% python3 -q
>>> import numpy as np
>>> from numpy import linalg as LA
>>> np.set_printoptions(precision=1, suppress=True, linewidth=160, floatmode="fixed")
>>> def tidy(a):
...     return np.round(a, 1) + 0
... 
>>> m1 = np.load("test12.npy")
>>> m1
array([[  0,  -1,  -3,  -3,  -2,   2,   1,  -2,  -3],
       [  2,  -3,  -5,  -1,   1,   1,  -2,  -2,  -6],
       [  0,  -6,  -2,  -2,  -1,   4,  -2,  -2,  -4],
       [ -2,  -6,  -1,  -4,   1,   3,  -2,  -4,  -7],
       [ -2,  -4,  -3,  -2,   1,   4,  -4,  -3,  -8],
       [ -4,  -3,  -5,   0,   2,   5,  -3,  -3,  -9],
       [ -2,  -3,  -8,  -3,   2,   6,  -2,  -5,  -9],
       [  0,  -2, -10,  -5,  -1,   5,  -1,  -4,  -6],
       [ -1,  -5, -11,  -6,  -3,   6,  -3,  -4,  -8],
       [ -4,  -7,  -9,  -4,  -4,   8,  -4,  -5,  -6],
       [ -1,  -5,  -8,  -4,  -5,  11,  -5,  -8,  -4],
       [  2,  -8, -10,  -6,  -6,   9,  -6, -10,  -3],
       [  0,  -7,  -7,  -4,  -6,   6,  -8, -11,   0],
       [ -2, -10,  -5,  -3,  -8,   9, -11, -11,   0],
       [ -1,  -7,  -3,  -2, -10,   8, -13, -12,   3],
       [  1,  -7,  -4,  -2, -10,   6, -14, -14,   4],
       [ -2,  -6,  -4,  -3, -13,   8, -12, -16,   6],
       [ -2,  -8,  -5,  -4, -11,   8, -14, -19,   7],
       [ -3,  -9,  -3,  -5,  -8,   5, -17, -18,   6],
       [ -4,  -9,  -4,  -2, -11,   6, -14, -15,   7]])
>>> m1.shape
(20, 9)
>>> LA.matrix_rank(m1)
np.int64(9)
>>> m1.sum(axis=0)
array([ -25, -116, -110,  -65,  -92,  120, -136, -168,  -40])
>>> m1.sum(axis=1)
array([-11, -15, -15, -22, -21, -20, -24, -24, -35, -35, -29, -38, -37, -41, -37, -40, -42, -48, -52, -46])
>>> np.count_nonzero(m1)
np.int64(173)
>>> X = np.loadtxt("mat.csv", delimiter=",")
>>> X
array([[-3.0,  1.0,  0.0,  0.0,  0.0,  0.0,  0.0,  0.0,  0.0],
       [ 0.0, -3.0,  1.0,  0.0,  0.0,  0.0,  0.0,  0.0,  0.0],
       [ 0.0,  0.0, -3.0,  1.0,  0.0,  0.0,  0.0,  0.0,  0.0],
       [ 0.0,  0.0,  0.0, -3.0,  1.0,  0.0,  0.0,  0.0,  0.0],
       [ 0.0,  0.0,  0.0,  0.0, -3.0,  1.0,  0.0,  0.0,  0.0],
       [ 0.0,  0.0,  0.0,  0.0,  0.0, -3.0,  1.0,  0.0,  0.0],
       [ 0.0,  0.0,  0.0,  0.0,  0.0,  0.0, -3.0,  1.0,  0.0],
       [ 0.0,  0.0,  0.0,  0.0,  0.0,  0.0,  0.0, -3.0,  1.0],
       [ 0.0,  0.0,  0.0,  0.0,  0.0,  0.0,  0.0,  0.0, -3.0]])
>>> ang = np.radians(15)
>>> Rm = np.eye(9)
>>> Rm[1, 1] = Rm[7, 7] = np.cos(ang)
>>> Rm[1, 7], Rm[7, 1] = -np.sin(ang), np.sin(ang)
>>> tidy(Rm)
array([[ 1.0,  0.0,  0.0,  0.0,  0.0,  0.0,  0.0,  0.0,  0.0],
       [ 0.0,  1.0,  0.0,  0.0,  0.0,  0.0,  0.0, -0.3,  0.0],
       [ 0.0,  0.0,  1.0,  0.0,  0.0,  0.0,  0.0,  0.0,  0.0],
       [ 0.0,  0.0,  0.0,  1.0,  0.0,  0.0,  0.0,  0.0,  0.0],
       [ 0.0,  0.0,  0.0,  0.0,  1.0,  0.0,  0.0,  0.0,  0.0],
       [ 0.0,  0.0,  0.0,  0.0,  0.0,  1.0,  0.0,  0.0,  0.0],
       [ 0.0,  0.0,  0.0,  0.0,  0.0,  0.0,  1.0,  0.0,  0.0],
       [ 0.0,  0.3,  0.0,  0.0,  0.0,  0.0,  0.0,  1.0,  0.0],
       [ 0.0,  0.0,  0.0,  0.0,  0.0,  0.0,  0.0,  0.0,  1.0]])
>>> B = X @ Rm.T
>>> tidy(LA.det(Rm)), tidy(np.trace(Rm))
(np.float64(1.0), np.float64(8.9))
>>> tidy(np.abs(B - X).max(axis=0))
array([0.0, 0.8, 0.0, 0.0, 0.0, 0.0, 0.0, 0.8, 0.0])
>>> mat = np.loadtxt("run12.csv", delimiter=",")
>>> mat
array([[2.0, 0.0, 3.0, 3.0, 0.0, 0.0, 3.0, 1.0, 1.0],
       [1.0, 2.0, 0.0, 3.0, 3.0, 0.0, 0.0, 3.0, 1.0],
       [1.0, 1.0, 2.0, 0.0, 3.0, 3.0, 0.0, 0.0, 3.0],
       [3.0, 1.0, 1.0, 2.0, 0.0, 3.0, 3.0, 0.0, 0.0],
       [0.0, 3.0, 1.0, 1.0, 2.0, 0.0, 3.0, 3.0, 0.0],
       [0.0, 0.0, 3.0, 1.0, 1.0, 2.0, 0.0, 3.0, 3.0],
       [3.0, 0.0, 0.0, 3.0, 1.0, 1.0, 2.0, 0.0, 3.0],
       [3.0, 3.0, 0.0, 0.0, 3.0, 1.0, 1.0, 2.0, 0.0],
       [0.0, 3.0, 3.0, 0.0, 0.0, 3.0, 1.0, 1.0, 2.0]])
>>> tidy(LA.norm(mat[2], 1)), tidy(LA.norm(mat[2], np.inf))
(np.float64(13.0), np.float64(3.0))
>>> tidy(LA.norm(mat, axis=1))
array([5.7, 5.7, 5.7, 5.7, 5.7, 5.7, 5.7, 5.7, 5.7])
>>> LA.norm(mat, axis=1).argmax()
np.int64(0)
>>> tidy(LA.norm(mat[2] - mat[1]))
np.float64(6.0)
>>> x0 = np.array([0, 1, 1, 0, 0, 2, 1, 0, 2])
>>> rhs = mat @ x0
>>> coef, lr = np.zeros(9), 1 / LA.norm(mat, 2) ** 2
>>> for i in range(40):
...     coef -= lr * mat.T @ (mat @ coef - rhs)
...     if i % 10 == 0: print(i, round(LA.norm(mat @ coef - rhs), 1))
... 
0 9.7
10 2.1
20 1.4
30 1.1
>>> tidy(LA.cond(mat))
np.float64(9.3)
>>> A = np.loadtxt("sample2.csv", delimiter=",")
>>> tidy(A)
array([[-0.5, -0.5,  0.3,  0.0, -0.4,  0.2, -0.2,  0.0, -0.2,  0.0,  0.2],
       [ 0.1,  0.0,  0.0,  0.3, -0.4, -0.3,  0.5,  0.4, -0.4,  0.2, -0.2],
       [-0.1,  0.3, -0.2, -0.3, -0.2, -0.3, -0.5,  0.6,  0.2,  0.2,  0.1],
       [-0.1,  0.2,  0.6, -0.3, -0.1, -0.1,  0.0, -0.3,  0.0,  0.6, -0.3],
       [-0.2,  0.2,  0.1,  0.2, -0.1,  0.5,  0.1,  0.3, -0.1,  0.2,  0.4],
       [ 0.0,  0.6,  0.0, -0.1, -0.5,  0.0,  0.2, -0.3,  0.1, -0.4,  0.1],
       [ 0.4,  0.0,  0.2,  0.0, -0.1, -0.3, -0.4, -0.1, -0.5, -0.3,  0.1],
       [ 0.3, -0.4,  0.1, -0.4, -0.4,  0.2,  0.3,  0.3,  0.4, -0.2, -0.2],
       [ 0.3,  0.0, -0.4, -0.2, -0.2,  0.5, -0.2, -0.2, -0.4,  0.2, -0.2],
       [ 0.3,  0.1,  0.4,  0.5,  0.0,  0.3, -0.3,  0.2,  0.2, -0.1, -0.3],
       [-0.5,  0.0, -0.3,  0.3, -0.3, -0.1, -0.2, -0.1,  0.0, -0.1, -0.6],
       [ 0.3, -0.2, -0.2,  0.3, -0.4, -0.2, -0.1, -0.3,  0.4,  0.4,  0.3]])
>>> P = A @ LA.solve(A.T @ A, A.T)
>>> tidy(P @ A[:, 0])
array([-0.5,  0.1, -0.1, -0.1, -0.2,  0.0,  0.4,  0.3,  0.3,  0.3, -0.5,  0.3])
>>> LA.matrix_rank(np.eye(12) - P)
np.int64(1)
>>> np.trace(P)
np.float64(11.0)
>>> np.allclose(P @ P, P)
True
>>> tidy(np.diag(P))
array([0.9, 1.0, 1.0, 1.0, 0.7, 1.0, 0.8, 0.9, 1.0, 0.9, 0.9, 1.0])
>>> tidy(LA.pinv(A))
array([[-0.5,  0.1, -0.1, -0.1, -0.2,  0.0,  0.4,  0.3,  0.3,  0.3, -0.5,  0.3],
       [-0.5,  0.0,  0.3,  0.2,  0.2,  0.6,  0.0, -0.4,  0.0,  0.1,  0.0, -0.2],
       [ 0.3,  0.0, -0.2,  0.6,  0.1,  0.0,  0.2,  0.1, -0.4,  0.4, -0.3, -0.2],
       [ 0.0,  0.3, -0.3, -0.3,  0.2, -0.1,  0.0, -0.4, -0.2,  0.5,  0.3,  0.3],
       [-0.4, -0.4, -0.2, -0.1, -0.1, -0.5, -0.1, -0.4, -0.2,  0.0, -0.3, -0.4],
       [ 0.2, -0.3, -0.3, -0.1,  0.5,  0.0, -0.3,  0.2,  0.5,  0.3, -0.1, -0.2],
       [-0.2,  0.5, -0.5,  0.0,  0.1,  0.2, -0.4,  0.3, -0.2, -0.3, -0.2, -0.1],
       [ 0.0,  0.4,  0.6, -0.3,  0.3, -0.3, -0.1,  0.3, -0.2,  0.2, -0.1, -0.3],
       [-0.2, -0.4,  0.2,  0.0, -0.1,  0.1, -0.5,  0.4, -0.4,  0.2,  0.0,  0.4],
       [ 0.0,  0.2,  0.2,  0.6,  0.2, -0.4, -0.3, -0.2,  0.2, -0.1, -0.1,  0.4],
       [ 0.2, -0.2,  0.1, -0.3,  0.4,  0.1,  0.1, -0.2, -0.2, -0.3, -0.6,  0.3]])
>>> tidy(A.T @ A)
array([[1.0, 0.0, 0.0, 0.0, 0.0, 0.0, 0.0, 0.0, 0.0, 0.0, 0.0],
       [0.0, 1.0, 0.0, 0.0, 0.0, 0.0, 0.0, 0.0, 0.0, 0.0, 0.0],
       [0.0, 0.0, 1.0, 0.0, 0.0, 0.0, 0.0, 0.0, 0.0, 0.0, 0.0],
       [0.0, 0.0, 0.0, 1.0, 0.0, 0.0, 0.0, 0.0, 0.0, 0.0, 0.0],
       [0.0, 0.0, 0.0, 0.0, 1.0, 0.0, 0.0, 0.0, 0.0, 0.0, 0.0],
       [0.0, 0.0, 0.0, 0.0, 0.0, 1.0, 0.0, 0.0, 0.0, 0.0, 0.0],
       [0.0, 0.0, 0.0, 0.0, 0.0, 0.0, 1.0, 0.0, 0.0, 0.0, 0.0],
       [0.0, 0.0, 0.0, 0.0, 0.0, 0.0, 0.0, 1.0, 0.0, 0.0, 0.0],
       [0.0, 0.0, 0.0, 0.0, 0.0, 0.0, 0.0, 0.0, 1.0, 0.0, 0.0],
       [0.0, 0.0, 0.0, 0.0, 0.0, 0.0, 0.0, 0.0, 0.0, 1.0, 0.0],
       [0.0, 0.0, 0.0, 0.0, 0.0, 0.0, 0.0, 0.0, 0.0, 0.0, 1.0]])
>>> W0 = np.loadtxt("x.csv", delimiter=",")
>>> tidy(W0)
array([[-0.1,  0.1,  0.0,  0.5, -0.3,  0.1,  0.0, -0.1,  0.8,  0.0,  0.0,  0.1],
       [ 0.5, -0.1,  0.5,  0.3,  0.1,  0.0, -0.3,  0.3, -0.1,  0.1, -0.3,  0.0],
       [ 0.2, -0.2,  0.0, -0.1,  0.4, -0.2,  0.3,  0.0,  0.2,  0.7,  0.2,  0.2],
       [-0.1,  0.3,  0.4, -0.6,  0.1, -0.2, -0.1,  0.0,  0.4,  0.0, -0.2, -0.2],
       [ 0.2, -0.4, -0.1, -0.2, -0.2,  0.2,  0.4, -0.3,  0.1,  0.1, -0.5, -0.2],
       [ 0.3,  0.4, -0.1,  0.2,  0.1, -0.3, -0.2, -0.8, -0.1,  0.0,  0.0, -0.1],
       [ 0.5,  0.5, -0.5, -0.1,  0.2,  0.2,  0.2,  0.3,  0.2, -0.1, -0.1,  0.0],
       [-0.2, -0.1, -0.5, -0.1, -0.1, -0.1, -0.6,  0.1,  0.0,  0.4, -0.3, -0.1],
       [ 0.1,  0.4,  0.2, -0.2, -0.6,  0.3,  0.1,  0.0, -0.2,  0.4,  0.2,  0.3],
       [ 0.5, -0.4, -0.1, -0.4, -0.2, -0.1, -0.3,  0.0,  0.2, -0.2,  0.5,  0.1],
       [ 0.1,  0.0, -0.1,  0.0, -0.4, -0.7,  0.3,  0.2, -0.1, -0.1, -0.2,  0.4],
       [-0.1, -0.1,  0.0, -0.2,  0.3,  0.2, -0.1, -0.2,  0.1, -0.2, -0.3,  0.8]])
>>> u, r1 = W0[10], W0[5]
>>> tidy(u @ r1)
np.float64(0.0)
>>> p = (u @ r1) / (u @ u) * u
>>> tidy(r1 - p)
array([ 0.3,  0.4, -0.1,  0.2,  0.1, -0.3, -0.2, -0.8, -0.1,  0.0,  0.0, -0.1])
>>> cov = W0.T @ W0
>>> tidy(LA.eigvalsh(cov)[::-1])
array([1.0, 1.0, 1.0, 1.0, 1.0, 1.0, 1.0, 1.0, 1.0, 1.0, 1.0, 1.0])
>>> tidy(cov)
array([[1.0, 0.0, 0.0, 0.0, 0.0, 0.0, 0.0, 0.0, 0.0, 0.0, 0.0, 0.0],
       [0.0, 1.0, 0.0, 0.0, 0.0, 0.0, 0.0, 0.0, 0.0, 0.0, 0.0, 0.0],
       [0.0, 0.0, 1.0, 0.0, 0.0, 0.0, 0.0, 0.0, 0.0, 0.0, 0.0, 0.0],
       [0.0, 0.0, 0.0, 1.0, 0.0, 0.0, 0.0, 0.0, 0.0, 0.0, 0.0, 0.0],
       [0.0, 0.0, 0.0, 0.0, 1.0, 0.0, 0.0, 0.0, 0.0, 0.0, 0.0, 0.0],
       [0.0, 0.0, 0.0, 0.0, 0.0, 1.0, 0.0, 0.0, 0.0, 0.0, 0.0, 0.0],
       [0.0, 0.0, 0.0, 0.0, 0.0, 0.0, 1.0, 0.0, 0.0, 0.0, 0.0, 0.0],
       [0.0, 0.0, 0.0, 0.0, 0.0, 0.0, 0.0, 1.0, 0.0, 0.0, 0.0, 0.0],
       [0.0, 0.0, 0.0, 0.0, 0.0, 0.0, 0.0, 0.0, 1.0, 0.0, 0.0, 0.0],
       [0.0, 0.0, 0.0, 0.0, 0.0, 0.0, 0.0, 0.0, 0.0, 1.0, 0.0, 0.0],
       [0.0, 0.0, 0.0, 0.0, 0.0, 0.0, 0.0, 0.0, 0.0, 0.0, 1.0, 0.0],
       [0.0, 0.0, 0.0, 0.0, 0.0, 0.0, 0.0, 0.0, 0.0, 0.0, 0.0, 1.0]])
>>> tidy(np.diag(cov))
array([1.0, 1.0, 1.0, 1.0, 1.0, 1.0, 1.0, 1.0, 1.0, 1.0, 1.0, 1.0])
>>> tidy(LA.svd(W0, compute_uv=False) ** 2)
array([1.0, 1.0, 1.0, 1.0, 1.0, 1.0, 1.0, 1.0, 1.0, 1.0, 1.0, 1.0])
